$ python -q
>>> import numpy as np
>>> import numpy.linalg as la
>>> np.set_printoptions(precision=1, suppress=True, linewidth=120, floatmode="fixed")
>>> mat = -1 * np.eye(9) + np.eye(9, k=1)
>>> print(mat)
[[-1.0  1.0  0.0  0.0  0.0  0.0  0.0  0.0  0.0]
 [ 0.0 -1.0  1.0  0.0  0.0  0.0  0.0  0.0  0.0]
 [ 0.0  0.0 -1.0  1.0  0.0  0.0  0.0  0.0  0.0]
 [ 0.0  0.0  0.0 -1.0  1.0  0.0  0.0  0.0  0.0]
 [ 0.0  0.0  0.0  0.0 -1.0  1.0  0.0  0.0  0.0]
 [ 0.0  0.0  0.0  0.0  0.0 -1.0  1.0  0.0  0.0]
 [ 0.0  0.0  0.0  0.0  0.0  0.0 -1.0  1.0  0.0]
 [ 0.0  0.0  0.0  0.0  0.0  0.0  0.0 -1.0  1.0]
 [ 0.0  0.0  0.0  0.0  0.0  0.0  0.0  0.0 -1.0]]
>>> # triangular
>>> rng = np.random.default_rng(205)
>>> lab = rng.permutation(9)
>>> print(lab)
[6 7 2 5 8 4 0 3 1]
>>> A2 = mat[lab][:, lab]
>>> print(np.sort(np.abs(la.eigvals(A2))))
[1.0 1.0 1.0 1.0 1.0 1.0 1.0 1.0 1.0]
>>> print(np.round(la.det(A2), 1), round(float(la.det(mat[lab])), 1))
-1.0 -1.0
>>> vec = np.array([2, 0, 0, 0, 1, 2, 0, 0, 0])
>>> rhs = mat @ vec
>>> print(rhs)
[-2.0  0.0  0.0  1.0  1.0 -2.0  0.0  0.0  0.0]
>>> print(la.solve(mat.T, mat[7]))
[-0.0 -0.0 -0.0 -0.0 -0.0 -0.0 -0.0  1.0 -0.0]
>>> print(la.solve(mat, 4 * rhs))
[ 8.0 -0.0 -0.0 -0.0  4.0  8.0 -0.0 -0.0 -0.0]
>>> X = np.loadtxt("sample18.csv", delimiter=",")
>>> print(X)
[[ 1.0 -2.0  1.0  2.0  2.0 -4.0 -2.0]
 [ 2.0  2.0 -1.0  0.0 -1.0  0.0  2.0]
 [ 0.0 -1.0  1.0 -1.0  2.0  2.0 -1.0]
 [ 1.0  1.0  2.0 -1.0  2.0  2.0  2.0]
 [ 2.0 -1.0  1.0 -1.0 -2.0  2.0 -2.0]
 [-1.0  1.0  2.0 -2.0  1.0  4.0  0.0]
 [ 1.0 -2.0 -2.0  2.0 -2.0 -4.0 -2.0]
 [-2.0  1.0  1.0 -2.0  1.0  4.0  2.0]]
>>> # looks like rank 6
>>> f, g = mat[6], mat[0]
>>> print(f @ g)
0.0
>>> print(f @ f)
2.0
>>> p = (f @ g) / (f @ f) * f
>>> print(la.matrix_rank(np.outer(f, g)))
1
>>> print(np.outer(f, g))
[[-0.0  0.0  0.0  0.0  0.0  0.0  0.0  0.0  0.0]
 [-0.0  0.0  0.0  0.0  0.0  0.0  0.0  0.0  0.0]
 [-0.0  0.0  0.0  0.0  0.0  0.0  0.0  0.0  0.0]
 [-0.0  0.0  0.0  0.0  0.0  0.0  0.0  0.0  0.0]
 [-0.0  0.0  0.0  0.0  0.0  0.0  0.0  0.0  0.0]
 [-0.0  0.0  0.0  0.0  0.0  0.0  0.0  0.0  0.0]
 [ 1.0 -1.0 -0.0 -0.0 -0.0 -0.0 -0.0 -0.0 -0.0]
 [-1.0  1.0  0.0  0.0  0.0  0.0  0.0  0.0  0.0]
 [-0.0  0.0  0.0  0.0  0.0  0.0  0.0  0.0  0.0]]
>>> print((g - p) @ f)
0.0
>>> print(np.abs(np.diag(la.qr(X)[1])) > 1e-9)
[ True  True  True  True  True False  True]
>>> print(np.allclose(X[:-1].T @ la.lstsq(X[:-1].T, X[-1])[0], X[-1]))
True
>>> print(la.lstsq(X[:-1].T, X[-1])[2])
6
>>> print(np.round(np.trace(la.pinv(X) @ X), 1))
6.0
>>> A2 = X / la.norm(X, axis=1, keepdims=True)
>>> G = A2 @ A2.T
>>> print(G[0].round(1) + 0)
[ 1.0 -0.4  0.0 -0.4 -0.2 -0.6  0.6 -0.8]
>>> print(G.round(1) + 0)
[[ 1.0 -0.4  0.0 -0.4 -0.2 -0.6  0.6 -0.8]
 [-0.4  1.0 -0.5  0.2 -0.1 -0.2 -0.1  0.0]
 [ 0.0 -0.5  1.0  0.5  0.3  0.7 -0.6  0.5]
 [-0.4  0.2  0.5  1.0  0.0  0.7 -0.9  0.7]
 [-0.2 -0.1  0.3  0.0  1.0  0.3  0.0  0.0]
 [-0.6 -0.2  0.7  0.7  0.3  1.0 -0.9  0.9]
 [ 0.6 -0.1 -0.6 -0.9  0.0 -0.9  1.0 -0.9]
 [-0.8  0.0  0.5  0.7  0.0  0.9 -0.9  1.0]]
>>> print(np.round(np.degrees(np.arccos(np.clip(G[0, 5], -1, 1))), 1))
128.8
>>> print(la.norm(A2, axis=1))
[1.0 1.0 1.0 1.0 1.0 1.0 1.0 1.0]
>>> U, s, vt = la.svd(X)
>>> vecs = vt[:(s > 1e-8).sum()]
>>> vec = X[5] + 5 * X[2] + rng.integers(2) * np.eye(7)[1]
>>> print(vec)
[-1.0 -4.0  7.0 -7.0 11.0 14.0 -5.0]
>>> print(np.diag(vecs.T @ vecs))
[1.0 1.0 1.0 0.2 1.0 0.8 1.0]
>>> print(la.matrix_rank(np.vstack([X, vec])))
6
>>> print(np.round(la.norm(vec - vecs.T @ vecs @ vec), 1))
0.0
>>> M = np.load("test11.npy")
>>> print(M.round(1) + 0)
[[ 0.0  0.6  2.7 -2.4  0.5  1.9]
 [ 0.0 -0.2  0.0  0.4 -0.3  0.0]
 [-0.9  1.4  6.8 -5.0  0.7  5.3]
 [-0.3  1.6  4.2 -3.5  0.0  2.6]
 [-0.5  1.0  4.4 -3.4  0.7  3.4]
 [-0.5  2.2  4.5 -3.1  0.7  3.7]
 [-0.5  0.5  2.3 -2.0  0.4  1.5]
 [-0.7  1.6  4.8 -3.6  0.7  3.1]
 [-0.4  0.5  2.3 -1.8 -0.2  1.5]
 [-0.6  2.0  6.8 -4.8 -0.1  4.7]
 [-0.8  1.2  4.2 -3.7  0.0  3.2]
 [-0.9  2.5  6.6 -5.3  0.9  4.8]
 [-0.1  0.7  2.2 -2.0  0.4  1.6]
 [ 0.8 -0.4 -0.3  0.0  0.1  0.3]
 [-1.0  2.5  6.4 -5.1  0.2  4.9]
 [-0.1  0.6  2.5 -2.5  0.4  1.4]
 [-0.3  1.0  4.6 -3.7  0.7  3.1]
 [-0.7  1.6  4.1 -3.2  0.5  2.7]
 [ 0.4  0.2  0.1 -0.1  0.0  0.1]
 [-0.8  2.1  6.7 -4.9  0.4  4.0]
 [-0.1  0.7  2.2 -1.9  0.6  1.8]
 [-0.3  0.0  0.0  0.1 -0.2 -0.2]
 [-0.1  0.5  1.5 -2.1  0.2  1.7]
 [-0.3  0.8  2.1 -1.7  0.0  1.7]
 [-0.7  2.1  6.7 -5.5  0.5  4.9]
 [ 0.3  0.9  2.8 -1.8  0.2  1.8]
 [ 0.0  0.2  1.8 -1.8  0.7  0.9]
 [-0.4  0.6  3.1 -1.7 -0.2  1.6]
 [-0.4  1.0  5.0 -3.9  1.1  3.4]
 [-0.1  0.3  2.4 -1.9  0.3  2.0]
 [-0.6  1.5  4.1 -3.2  0.5  2.8]
 [-0.1  1.6  4.4 -3.7  0.5  3.4]
 [-1.2  1.9  6.5 -4.9  0.3  5.0]
 [-1.1  2.0  6.5 -4.7  0.6  4.5]
 [ 0.0  1.7  4.5 -3.4  0.1  3.3]]
>>> lab = M[:, 0] > np.median(M[:, 0])
>>> f = M[lab].mean(axis=0) - M[~lab].mean(axis=0)
>>> print(lab.astype(int))
[1 1 0 1 0 0 0 0 0 0 0 0 1 1 0 1 1 0 1 0 1 1 1 1 0 1 1 0 0 1 0 1 0 0 1]
>>> print(((M - M.mean(axis=0)) @ f > 0).astype(int))
[1 1 0 0 0 0 1 0 1 0 0 0 1 1 0 1 0 0 1 0 1 1 1 1 0 1 1 1 0 1 0 0 0 0 0]
>>> print((((M - M.mean(axis=0)) @ f > 0) == lab).mean())
0.8
>>> print(f)
[ 0.7 -0.9 -2.9  2.0 -0.2 -2.0]
>>> Ac = (M - M.mean(axis=0)) / M.std(axis=0)
>>> print(Ac.std(axis=0))
[1.0 1.0 1.0 1.0 1.0 1.0]
>>> b = la.lstsq(np.delete(Ac, 3, axis=1), Ac[:, 3])[0]
>>> print(np.round(1 - np.var(Ac[:, 3] - np.delete(Ac, 3, axis=1) @ b), 1))
1.0
>>> print(b.round(1) + 0)
[ 0.0  0.0 -0.7 -0.1 -0.2]
>>> print(np.abs(b).argmax())
2
>>> P = M @ la.solve(M.T @ M, M.T)
>>> print(np.round(P @ M[:, 1], 1) + 0)
[ 0.6 -0.2  1.4  1.6  1.0  2.2  0.5  1.6  0.5  2.0  1.2  2.5  0.7 -0.4  2.5  0.6  1.0  1.6  0.2  2.1  0.7  0.0  0.5
  0.8  2.1  0.9  0.2  0.6  1.0  0.3  1.5  1.6  1.9  2.0  1.7]
>>> print(np.round(la.eigvalsh(P), 1) + 0)
[0.0 0.0 0.0 0.0 0.0 0.0 0.0 0.0 0.0 0.0 0.0 0.0 0.0 0.0 0.0 0.0 0.0 0.0 0.0 0.0 0.0 0.0 0.0 0.0 0.0 0.0 0.0 0.0 0.0
 1.0 1.0 1.0 1.0 1.0 1.0]
>>> print(np.allclose(P @ P, P))
True
>>> q, R = la.qr(M)
>>> print(q.shape, R.shape)
(35, 6) (6, 6)
>>> print(np.round(q.T @ q, 1) + 0)
[[1.0 0.0 0.0 0.0 0.0 0.0]
 [0.0 1.0 0.0 0.0 0.0 0.0]
 [0.0 0.0 1.0 0.0 0.0 0.0]
 [0.0 0.0 0.0 1.0 0.0 0.0]
 [0.0 0.0 0.0 0.0 1.0 0.0]
 [0.0 0.0 0.0 0.0 0.0 1.0]]
>>> print(R.round(1) + 0)
[[  3.3  -6.8 -21.9  16.9  -1.7 -15.6]
 [  0.0   4.1  11.1  -8.8   1.1   8.1]
 [  0.0   0.0  -5.6   4.4  -0.9  -3.7]
 [  0.0   0.0   0.0   1.8  -0.5  -0.6]
 [  0.0   0.0   0.0   0.0  -1.7   0.0]
 [  0.0   0.0   0.0   0.0   0.0  -1.8]]
>>> Ac = M - M.mean(axis=0)
>>> vecs = la.svd(Ac)[2][:1]
>>> A2 = Ac - Ac @ vecs.T @ vecs
>>> print(round(la.norm(A2) / la.norm(Ac), 1))
0.2
>>> W0 = np.load("run8.npy")
>>> print(W0)
[[-14.0   3.0   8.0  -3.0]
 [-18.0   3.0  12.0  -6.0]
 [-13.0   3.0   7.0  -3.0]
 [ -2.0   0.0   2.0  -3.0]]
>>> # rows and columns are dependent
>>> print(np.round(W0 @ la.pinv(W0) @ W0, 1) + 0)
[[-14.0   3.0   8.0  -3.0]
 [-18.0   3.0  12.0  -6.0]
 [-13.0   3.0   7.0  -3.0]
 [ -2.0   0.0   2.0  -3.0]]
>>> print(np.round(np.trace(la.pinv(W0) @ W0), 1))
3.0
>>> vec = np.array([4, 8, 2, 9])
>>> h = np.maximum(W0 @ vec, 0)
>>> print(np.flatnonzero(h > 1e-9))
[]
>>> E = np.array([[0.0, -1.0, 3.0, -1.0],
...     [0.0, -2.0, 0.0, 0.0],
...     [1.0, 1.0, -2.0, 1.0],
...     [-1.0, 2.0, -3.0, 0.0]])
>>> w1 = np.array([[-4, 3, 1, -3], [5, 4, 3, -1], [-3, -1, 5, -4], [-4, 3, -3, 4]])
>>> b = np.array([-3, 0, 0, 0])
>>> H = np.maximum(E @ w1 + b, 0)
>>> print(la.matrix_rank(H))
4
>>> Z = np.array([[-5, 3], [4, 4], [-1, -5], [3, -5]])
>>> print((H @ Z).round(6).argmax(axis=1))
[0 0 0 1]
>>> vec = np.array([1, 1, -1, -4])
>>> h = np.maximum(E @ vec, 0)
>>> print(E.T @ h)
[ -4.0   8.0 -12.0   0.0]
>>> print(h)
[0.0 0.0 0.0 4.0]
>>> print(np.maximum(E @ vec, 0) - np.maximum(-E @ vec, 0))
[ 0.0 -2.0  0.0  4.0]
